$ ipython --no-banner

In [1]: import numpy as np

In [2]: import numpy.linalg as la

In [3]: np.set_printoptions(precision=3, suppress=True, linewidth=140)

In [4]: K = np.load("mat.npy")

In [5]: K
Out[5]: 
array([[ 4,  4,  4,  4,  4,  4,  4,  4],
       [ 4,  8,  8,  8,  8,  8,  8,  8],
       [ 4,  8, 12, 12, 12, 12, 12, 12],
       [ 4,  8, 12, 16, 16, 16, 16, 16],
       [ 4,  8, 12, 16, 20, 20, 20, 20],
       [ 4,  8, 12, 16, 20, 24, 24, 24],
       [ 4,  8, 12, 16, 20, 24, 28, 28],
       [ 4,  8, 12, 16, 20, 24, 28, 32]])

In [6]: # equal to its transpose

In [7]: rng = np.random.default_rng(666)

In [8]: idx = rng.permutation(8)

In [9]: idx
Out[9]: array([0, 3, 2, 1, 4, 6, 5, 7])

In [10]: B = K[idx][:, idx]

In [11]: np.sort(np.abs(la.eigvals(B)))
Out[11]: array([  1.035,   1.15 ,   1.383,   1.831,   2.754,   5.033,  13.353, 117.461])

In [12]: B
Out[12]: 
array([[ 4,  4,  4,  4,  4,  4,  4,  4],
       [ 4, 16, 12,  8, 16, 16, 16, 16],
       [ 4, 12, 12,  8, 12, 12, 12, 12],
       [ 4,  8,  8,  8,  8,  8,  8,  8],
       [ 4, 16, 12,  8, 20, 20, 20, 20],
       [ 4, 16, 12,  8, 20, 28, 24, 28],
       [ 4, 16, 12,  8, 20, 24, 24, 24],
       [ 4, 16, 12,  8, 20, 28, 24, 32]])

In [13]: round(float(la.det(B)), 3), np.round(la.det(K[idx]), 3)
Out[13]: (65536.0, np.float64(65536.0))

In [14]: evals, evecs = la.eigh(K)

In [15]: x0 = np.array([0, 0, 1, 2, 0, 2, 1, 1])

In [16]: x0 @ K @ x0 / (x0 @ x0), round(evals[0], 3), round(evals[-1], 3)
Out[16]: (np.float64(80.0), np.float64(1.035), np.float64(117.461))

In [17]: (np.sign(evecs[:, -1].round(6)) == np.sign(evecs[0, -1].round(6))).astype(int)
Out[17]: array([1, 1, 1, 1, 1, 1, 1, 1])

In [18]: evecs * np.maximum(evals, 0) @ evecs.T
Out[18]: 
array([[ 4.,  4.,  4.,  4.,  4.,  4.,  4.,  4.],
       [ 4.,  8.,  8.,  8.,  8.,  8.,  8.,  8.],
       [ 4.,  8., 12., 12., 12., 12., 12., 12.],
       [ 4.,  8., 12., 16., 16., 16., 16., 16.],
       [ 4.,  8., 12., 16., 20., 20., 20., 20.],
       [ 4.,  8., 12., 16., 20., 24., 24., 24.],
       [ 4.,  8., 12., 16., 20., 24., 28., 28.],
       [ 4.,  8., 12., 16., 20., 24., 28., 32.]])

In [19]: B = K + rng.integers(-2, 3, (8, 1)) @ rng.integers(-2, 3, (1, 8))

In [20]: B
Out[20]: 
array([[ 4,  4,  4,  4,  4,  4,  4,  4],
       [ 4,  8,  7,  7, 10,  9,  8,  9],
       [ 4,  8, 14, 14,  8, 10, 12, 10],
       [ 4,  8, 11, 15, 18, 17, 16, 17],
       [ 4,  8, 10, 14, 24, 22, 20, 22],
       [ 4,  8, 11, 15, 22, 25, 24, 25],
       [ 4,  8, 12, 16, 20, 24, 28, 28],
       [ 4,  8, 12, 16, 20, 24, 28, 32]])

In [21]: np.abs(B - K).sum(axis=1)
Out[21]: array([ 0,  6, 12,  6, 12,  6,  0,  0])

In [22]: mat = np.load("data.npy")

In [23]: mat
Out[23]: 
array([[ 1.3,  0.8, -1.5,  1.1],
       [ 0.9, -0.4, -0.1, -0.5],
       [-0.1, -1.5,  0.2, -0.9],
       [-1.5,  0. , -0.9,  1.9],
       [ 1.8,  0.5,  0.1, -1.3],
       [-1. , -0.6, -1. ,  1.7],
       [-0.8,  0. ,  1.8, -0.7]])

In [24]: proj = mat @ la.solve(mat.T @ mat, mat.T)

In [25]: np.round(la.eigvalsh(proj), 3) + 0
Out[25]: array([0., 0., 0., 1., 1., 1., 1.])

In [26]: round(np.trace(proj), 3)
Out[26]: np.float64(4.0)

In [27]: proj @ mat[:, 0]
Out[27]: array([ 1.3,  0.9, -0.1, -1.5,  1.8, -1. , -0.8])

In [28]: np.allclose(proj @ proj, proj)
Out[28]: True

In [29]: U, sv, Vh = la.svd(mat, full_matrices=False)

In [30]: np.abs(Vh[0])
Out[30]: array([0.449, 0.007, 0.446, 0.774])

In [31]: np.abs(U[:, 0]).round(6).argmax()
Out[31]: np.int64(3)

In [32]: (sv > 1e-8).sum()
Out[32]: np.int64(4)

In [33]: U.shape, sv.shape, Vh.shape
Out[33]: ((7, 4), (4,), (4, 4))

In [34]: np.round(U.T @ U, 3) + 0
Out[34]: 
array([[1., 0., 0., 0.],
       [0., 1., 0., 0.],
       [0., 0., 1., 0.],
       [0., 0., 0., 1.]])

In [35]: np.allclose(U * sv @ Vh, mat)
Out[35]: True

In [36]: x0 = np.array([7, 5, 1, 8])

In [37]: h = np.maximum(mat @ x0, 0)

In [38]: mat.T @ h
Out[38]: array([ 27.04,  17.08, -36.16,  27.74])

In [39]: np.flatnonzero(h > 1e-9)
Out[39]: array([0, 1, 3, 4, 5])

In [40]: mat * (h > 1e-9)[:, None]
Out[40]: 
array([[ 1.3,  0.8, -1.5,  1.1],
       [ 0.9, -0.4, -0.1, -0.5],
       [-0. , -0. ,  0. , -0. ],
       [-1.5,  0. , -0.9,  1.9],
       [ 1.8,  0.5,  0.1, -1.3],
       [-1. , -0.6, -1. ,  1.7],
       [-0. ,  0. ,  0. , -0. ]])

In [41]: h
Out[41]: array([20.4,  0.2,  0. ,  3.8,  4.8,  2.6,  0. ])

In [42]: F = np.loadtxt("m.csv", delimiter=",")

In [43]: F
Out[43]: 
array([[  0.115,   4.801,   2.289,  -0.711,  -1.62 ,   5.867,   5.867],
       [ -6.361,   2.059,   0.537,  -2.463,  -7.866,   0.612,   0.612],
       [ -3.712,   3.233,   1.412,  -1.588,  -4.942,   3.237,   3.237],
       [ -3.947,   3.02 ,   1.008,  -1.992,  -5.965,   2.023,   2.023],
       [ -4.56 ,   3.343,   2.588,  -0.412,  -2.481,   6.764,   6.764],
       [  4.371,   6.312,   2.564,  -0.436,   0.44 ,   6.693,   6.693],
       [ -4.153,   3.366,   2.25 ,  -0.75 ,  -3.133,   5.751,   5.751],
       [  2.611,   6.201,   3.99 ,   0.99 ,   3.181,  10.97 ,  10.97 ],
       [ -0.427,   4.815,   2.872,  -0.128,  -0.441,   7.616,   7.616],
       [  2.452,   6.673,   5.567,   2.567,   6.806,  15.7  ,  15.7  ],
       [ -2.564,   3.568,   1.27 ,  -1.73 ,  -4.892,   2.809,   2.809],
       [ -5.963,   2.644,   1.896,  -1.104,  -4.564,   4.688,   4.688],
       [ -0.033,   4.491,   1.506,  -1.494,  -3.497,   3.518,   3.518],
       [ -6.934,   2.155,   1.398,  -1.602,  -6.049,   3.194,   3.194],
       [  4.196,   5.961,   1.686,  -1.314,  -1.668,   4.057,   4.057],
       [  3.057,   5.404,   1.155,  -1.845,  -3.286,   2.465,   2.465],
       [ -0.161,   4.275,   0.986,  -2.014,  -4.754,   1.957,   1.957],
       [ -0.41 ,   4.387,   1.571,  -1.429,  -3.471,   3.713,   3.713],
       [  1.802,   4.909,   0.926,  -2.074,  -4.239,   1.778,   1.778],
       [ -7.174,   2.14 ,   1.595,  -1.405,  -5.67 ,   3.785,   3.785],
       [ -2.876,   3.147,   0.316,  -2.684,  -7.221,  -0.052,  -0.052],
       [ -1.488,   4.496,   2.975,  -0.025,  -0.555,   7.924,   7.924],
       [ -6.586,   1.67 ,  -0.404,  -3.404, -10.138,  -2.211,  -2.211],
       [ -4.556,   3.363,   2.645,  -0.355,  -2.348,   6.934,   6.934],
       [ -2.516,   4.1  ,   2.815,  -0.185,  -1.271,   7.444,   7.444],
       [ -4.281,   3.822,   3.748,   0.748,   0.317,  10.243,  10.243],
       [  5.242,   6.482,   2.204,  -0.796,  -0.109,   5.613,   5.613],
       [  2.65 ,   5.493,   1.83 ,  -1.17 ,  -1.847,   4.49 ,   4.49 ],
       [ -3.919,   3.266,   1.717,  -1.283,  -4.3  ,   4.151,   4.151],
       [  3.154,   5.997,   2.838,  -0.162,   0.672,   7.513,   7.513],
       [  0.593,   4.855,   1.971,  -1.029,  -2.203,   4.913,   4.913],
       [-10.321,   0.838,   0.837,  -2.163,  -8.488,   1.51 ,   1.51 ],
       [ -3.037,   3.557,   1.707,  -1.293,  -4.029,   4.121,   4.121],
       [  0.233,   5.094,   3.049,   0.049,   0.192,   8.147,   8.147],
       [ -3.086,   3.78 ,   2.427,  -0.573,  -2.366,   6.28 ,   6.28 ],
       [ -0.131,   4.495,   1.615,  -1.385,  -3.274,   3.846,   3.846]])

In [44]: x0 = np.array([1, 3, 2, 2, 0, 0, 2])

In [45]: h = np.maximum(F @ x0, 0)

In [46]: F.T @ h
Out[46]: array([  85.695, 4102.534, 2198.022, -307.95 , -689.984, 5758.741, 5758.741])

In [47]: np.tanh(F @ x0)
Out[47]: 
array([ 1.   , -0.993,  1.   ,  1.   ,  1.   ,  1.   ,  1.   ,  1.   ,  1.   ,  1.   ,  1.   ,  1.   ,  1.   ,  1.   ,  1.   ,  1.   ,
        1.   ,  1.   ,  1.   ,  1.   ,  0.938,  1.   , -1.   ,  1.   ,  1.   ,  1.   ,  1.   ,  1.   ,  1.   ,  1.   ,  1.   , -1.   ,
        1.   ,  1.   ,  1.   ,  1.   ])
